% python3 -q
>>> import numpy as np
>>> np.set_printoptions(precision=2, suppress=True, linewidth=140)
>>> rd = lambda a: np.round(a, 2) + 0
>>> u = np.array([1, -3, -1, 0, 1, 2, -1]) + 0.5
>>> M = np.eye(7) - 2 * np.outer(u, u) / (u @ u)
>>> print(rd(M))
[[ 0.75  0.42  0.08 -0.08 -0.25 -0.42  0.08]
 [ 0.42  0.3  -0.14  0.14  0.42  0.7  -0.14]
 [ 0.08 -0.14  0.97  0.03  0.08  0.14 -0.03]
 [-0.08  0.14  0.03  0.97 -0.08 -0.14  0.03]
 [-0.25  0.42  0.08 -0.08  0.75 -0.42  0.08]
 [-0.42  0.7   0.14 -0.14 -0.42  0.3   0.14]
 [ 0.08 -0.14 -0.03  0.03  0.08  0.14  0.97]]
>>> print(np.all(np.linalg.eigvalsh(M) > 0))
False
>>> print(rd(np.linalg.eigvalsh(M).min()))
-1.0
>>> ev, V = np.linalg.eigh(M)
>>> print(rd(V @ np.diag(ev) @ V.T))
[[ 0.75  0.42  0.08 -0.08 -0.25 -0.42  0.08]
 [ 0.42  0.3  -0.14  0.14  0.42  0.7  -0.14]
 [ 0.08 -0.14  0.97  0.03  0.08  0.14 -0.03]
 [-0.08  0.14  0.03  0.97 -0.08 -0.14  0.03]
 [-0.25  0.42  0.08 -0.08  0.75 -0.42  0.08]
 [-0.42  0.7   0.14 -0.14 -0.42  0.3   0.14]
 [ 0.08 -0.14 -0.03  0.03  0.08  0.14  0.97]]
>>> print(np.unique(ev.round(6) + 0, return_counts=True)[1])
[1 6]
>>> print(rd(ev))
[-1.  1.  1.  1.  1.  1.  1.]
>>> print(rd(np.linalg.svd(M, compute_uv=False)))
[1. 1. 1. 1. 1. 1. 1.]
>>> print(rd(V.T @ M @ V))
[[-1.  0.  0.  0.  0.  0.  0.]
 [ 0.  1.  0.  0.  0.  0.  0.]
 [ 0.  0.  1.  0.  0.  0.  0.]
 [ 0.  0.  0.  1.  0.  0.  0.]
 [ 0.  0.  0.  0.  1.  0.  0.]
 [ 0.  0.  0.  0.  0.  1.  0.]
 [ 0.  0.  0.  0.  0.  0.  1.]]
>>> ev, V = np.linalg.eigh(M)
>>> vec = np.array([2, 0, 0, 2, -1, 1, 0])
>>> print(rd(np.linalg.eigvalsh(M[1:, 1:])))
[-0.75  1.    1.    1.    1.    1.  ]
>>> print(rd(vec @ M @ vec / (vec @ vec)), rd(ev[0]), ev[-1])
0.72 -1.0 1.0
>>> def softmax(z):
...     e = np.exp(z - z.max(axis=-1, keepdims=True))
...     return e / e.sum(axis=-1, keepdims=True)
... 
>>> print(rd(softmax(M[0])))
[0.26 0.19 0.13 0.11 0.1  0.08 0.13]
>>> print(rd(softmax(10 * M[0])))
[0.96 0.04 0.   0.   0.   0.   0.  ]
>>> S = M @ M.T / np.sqrt(7)
>>> print(rd(softmax(S)))
[[0.2  0.13 0.13 0.13 0.13 0.13 0.13]
 [0.13 0.2  0.13 0.13 0.13 0.13 0.13]
 [0.13 0.13 0.2  0.13 0.13 0.13 0.13]
 [0.13 0.13 0.13 0.2  0.13 0.13 0.13]
 [0.13 0.13 0.13 0.13 0.2  0.13 0.13]
 [0.13 0.13 0.13 0.13 0.13 0.2  0.13]
 [0.13 0.13 0.13 0.13 0.13 0.13 0.2 ]]
>>> print(softmax(S).round(6).argmax(axis=1))
[0 1 2 3 4 5 6]
>>> m1 = np.load("arr.npy")
>>> print(m1)
[[3 2 3 1 1 3 2]
 [1 1 3 0 1 0 2]
 [2 3 0 1 2 0 4]
 [3 3 3 1 3 3 6]
 [0 0 2 2 1 0 2]
 [2 1 1 2 1 3 2]
 [0 2 1 2 1 3 2]
 [3 3 1 2 0 3 0]
 [0 1 1 3 1 2 2]]
>>> print(rd(np.linalg.norm(m1, 2) / np.linalg.norm(m1)))
0.89
>>> print(np.argsort(-np.linalg.norm(m1, axis=0).round(6), kind="stable")[:3])
[6 5 1]
>>> print([round(float(x), 2) for x in np.linalg.svd(m1, compute_uv=False)[:3]])
[14.89, 5.13, 3.84]
>>> rank = np.linalg.matrix_rank(m1)
>>> print(rank)
6
>>> null = np.linalg.svd(m1)[2][rank:].T
>>> print(np.linalg.matrix_rank(m1.T @ m1), np.linalg.matrix_rank(m1 @ m1.T))
6 6
>>> print(rd(null @ null.T))
[[ 0.   0.   0.   0.   0.   0.   0. ]
 [ 0.   0.   0.   0.   0.   0.   0. ]
 [ 0.   0.   0.   0.   0.   0.   0. ]
 [ 0.   0.   0.   0.   0.   0.   0. ]
 [ 0.   0.   0.   0.   0.8  0.  -0.4]
 [ 0.   0.   0.   0.   0.   0.   0. ]
 [ 0.   0.   0.   0.  -0.4  0.   0.2]]
>>> print([int(np.linalg.matrix_rank(m1[:, :j + 1])) for j in range(7)])
[1, 2, 3, 4, 5, 6, 6]
>>> print(rd(m1 @ null))
[[0.]
 [0.]
 [0.]
 [0.]
 [0.]
 [0.]
 [0.]
 [0.]
 [0.]]
>>> print([int(np.linalg.matrix_rank(np.delete(m1, i, axis=0))) for i in range(9)])
[6, 6, 6, 6, 6, 6, 6, 6, 6]
>>> print(null.shape)
(7, 1)
>>> u = np.array([2, 1, -1, 2, -1, 1])
>>> g = np.array([1, 9, 3])
>>> X = u[:, None] + g[None, :]
>>> print(X)
[[ 3 11  5]
 [ 2 10  4]
 [ 0  8  2]
 [ 3 11  5]
 [ 0  8  2]
 [ 2 10  4]]
>>> left, s, Vh = np.linalg.svd(X)
>>> print(np.argmax(s[:-1] / (s[1:] + 1e-6)) + 1)
2
>>> other = left[:, :2] @ np.diag(s[:2]) @ Vh[:2]
>>> print(np.linalg.matrix_rank(other))
2
>>> print(np.linalg.matrix_rank(X, rtol=0.05))
2
>>> rank = np.linalg.matrix_rank(X)
>>> print(rank)
2
>>> null = np.linalg.svd(X)[2][rank:].T
>>> print([int(np.linalg.matrix_rank(X[:, :j + 1])) for j in range(3)])
[1, 2, 2]
>>> print(np.allclose(X @ null, 0))
True
>>> print(null.shape)
(3, 1)
>>> print(rd(np.linalg.norm(X, 2) / np.linalg.norm(X)))
0.99
>>> print([round(float(x), 2) for x in np.linalg.svd(X, compute_uv=False)[:3]])
[26.03, 2.93, 0.0]
>>> print(np.linalg.matrix_rank(X, rtol=0.1))
2
>>> data = np.load("sample8.npy")
>>> print(rd(data))
[[  0.78  -9.52  -6.42   6.12  -3.01   6.43  13.41]
 [  0.74  11.19   1.47  -5.56   0.92   3.6  -15.08]
 [  1.87   9.52  -3.27  -3.51  -1.17  11.39 -12.32]
 [ -2.13   3.94   9.27  -4.31   4.1  -14.8   -6.29]
 [  1.96   9.21  -3.71  -3.25  -1.36  12.01 -11.87]
 [ -2.45   1.05   9.34  -3.     4.06 -16.56  -2.44]
 [  1.44  -7.49  -8.08   5.63  -3.68  10.62  10.89]
 [  0.89  -9.25  -6.72   6.08  -3.14   7.13  13.08]
 [  0.33 -10.41  -5.1    6.18  -2.47   3.51  14.45]
 [  2.6    3.02  -8.36   0.86  -3.53  17.07  -3.1 ]
 [  2.05  -4.5   -9.17   4.55  -4.07  14.32   7.02]
 [ -1.07   8.75   7.19  -5.97   3.33  -8.27 -12.47]
 [ -1.1    8.67   7.26  -5.96   3.35  -8.44 -12.37]
 [ -2.14  -8.44   4.65   2.64   1.79 -13.3   10.74]
 [  1.5   -7.25  -8.21   5.56  -3.73  11.    10.58]
 [  2.34  -2.2   -9.39   3.54  -4.11  16.01   3.98]
 [ -2.59  -2.11   8.69  -1.36   3.7  -17.16   1.85]
 [ -1.34   7.85   7.86  -5.74   3.59 -10.02 -11.34]
 [ -0.97 -11.1   -0.61   5.28  -0.55  -5.15  14.86]
 [ -2.08  -8.69   4.36   2.84   1.66 -12.92  11.11]
 [ -2.57  -4.35   7.76  -0.08   3.24 -16.72   4.93]
 [ -2.52  -0.12   9.18  -2.42   3.96 -16.94  -0.86]
 [  1.54  -7.09  -8.29   5.51  -3.76  11.24  10.38]
 [ -1.56   6.99   8.34  -5.47   3.78 -11.39 -10.25]
 [ -2.58  -3.96   7.95  -0.31   3.33 -16.85   4.4 ]
 [ -0.42 -11.15  -2.64   5.86  -1.43  -1.44  15.17]
 [ -2.04  -8.91   4.1    3.01   1.54 -12.57  11.42]
 [ -0.58 -11.19  -2.08   5.73  -1.19  -2.49  15.15]
 [ -0.58   9.96   5.85  -6.17   2.78  -5.13 -13.93]
 [  2.58   4.09  -7.89   0.23  -3.3   16.81  -4.58]
 [ -1.85  -9.59   3.16   3.57   1.12 -11.22  12.43]
 [  2.39  -1.72  -9.38   3.32  -4.09  16.26   3.33]]
>>> Xs = data - data.mean(axis=0)
>>> left, s, Vh = np.linalg.svd(Xs, full_matrices=False)
>>> print(rd(Vh[0] * np.sign(Vh[0, np.abs(Vh[0]).argmax()])))
[ 0.09 -0.29 -0.44  0.25 -0.2   0.65  0.44]
>>> print(np.abs(left[:, 0]).argmax())
23
>>> print(np.linalg.matrix_rank(Xs))
2
>>> rank = np.linalg.matrix_rank(data)
>>> print(rank)
2
>>> null = np.linalg.svd(data)[2][rank:].T
>>> print([int(np.linalg.matrix_rank(np.delete(data, i, axis=0))) for i in range(32)])
[2, 2, 2, 2, 2, 2, 2, 2, 2, 2, 2, 2, 2, 2, 2, 2, 2, 2, 2, 2, 2, 2, 2, 2, 2, 2, 2, 2, 2, 2, 2, 2]
>>> print(np.allclose(data @ null, 0))
True
>>> print([int(np.linalg.matrix_rank(data[:, :j + 1])) for j in range(7)])
[1, 2, 2, 2, 2, 2, 2]
>>> W2 = data[[11, 21]].astype(float)
>>> for _ in range(7):
...     z = np.linalg.norm(data[:, None] - W2, axis=-1).argmin(axis=1)
...     W2 = np.array([data[z == j].mean(axis=0) for j in range(2)])
... 
>>> print(z)
[1 0 0 0 0 1 1 1 1 0 1 0 0 1 1 0 1 0 1 1 1 1 1 0 1 1 1 1 0 0 1 0]
>>> print(np.bincount(z))
[13 19]
>>> print(rd(W2[1] - W2[0]))
[ -1.27 -13.16  -0.3    6.15  -0.47  -6.86  17.57]
>>> print(rd(W2))
[[ 0.52  6.1   0.4  -2.92  0.33  2.7  -8.18]
 [-0.75 -7.06  0.1   3.23 -0.14 -4.16  9.4 ]]
>>> other = np.array([[4, -3, -4, 4, -4],
...     [5, 3, 5, 4, -5],
...     [-5, 0, -4, -3, -4],
...     [4, -3, 4, 3, 4],
...     [-5, 0, -1, -2, 2]])
>>> W0 = np.tril(other)
>>> print(W0)
[[ 4  0  0  0  0]
 [ 5  3  0  0  0]
 [-5  0 -4  0  0]
 [ 4 -3  4  3  0]
 [-5  0 -1 -2  2]]
>>> other = data / np.linalg.norm(data, axis=1, keepdims=True)
>>> cov = other @ other.T
>>> print(rd(np.linalg.norm(other, axis=1)))
[1. 1. 1. 1. 1. 1. 1. 1. 1. 1. 1. 1. 1. 1. 1. 1. 1. 1. 1. 1. 1. 1. 1. 1. 1. 1. 1. 1. 1. 1. 1. 1.]
>>> print(rd(np.degrees(np.arccos(np.clip(cov[9, 7], -1, 1)))))
71.34
>>> th = np.radians(72)
>>> Rm = np.eye(5)
>>> Rm[3, 3] = Rm[2, 2] = np.cos(th)
>>> Rm[3, 2], Rm[2, 3] = -np.sin(th), np.sin(th)
>>> print(rd(Rm))
[[ 1.    0.    0.    0.    0.  ]
 [ 0.    1.    0.    0.    0.  ]
 [ 0.    0.    0.31  0.95  0.  ]
 [ 0.    0.   -0.95  0.31  0.  ]
 [ 0.    0.    0.    0.    1.  ]]
>>> other = W0 @ Rm.T
>>> print(np.allclose(np.linalg.norm(W0, axis=1), np.linalg.norm(other, axis=1)))
True
>>> print(rd(np.linalg.det(Rm)), rd(np.trace(Rm)))
1.0 3.62
>>> print(rd(other))
[[ 4.    0.    0.    0.    0.  ]
 [ 5.    3.    0.    0.    0.  ]
 [-5.    0.   -1.24  3.8   0.  ]
 [ 4.   -3.    4.09 -2.88  0.  ]
 [-5.    0.   -2.21  0.33  2.  ]]
>>> print(rd(np.linalg.svd(W0, compute_uv=False)), rd(np.linalg.svd(other, compute_uv=False)))
[11.48  5.64  2.85  1.42  1.1 ] [11.48  5.64  2.85  1.42  1.1 ]
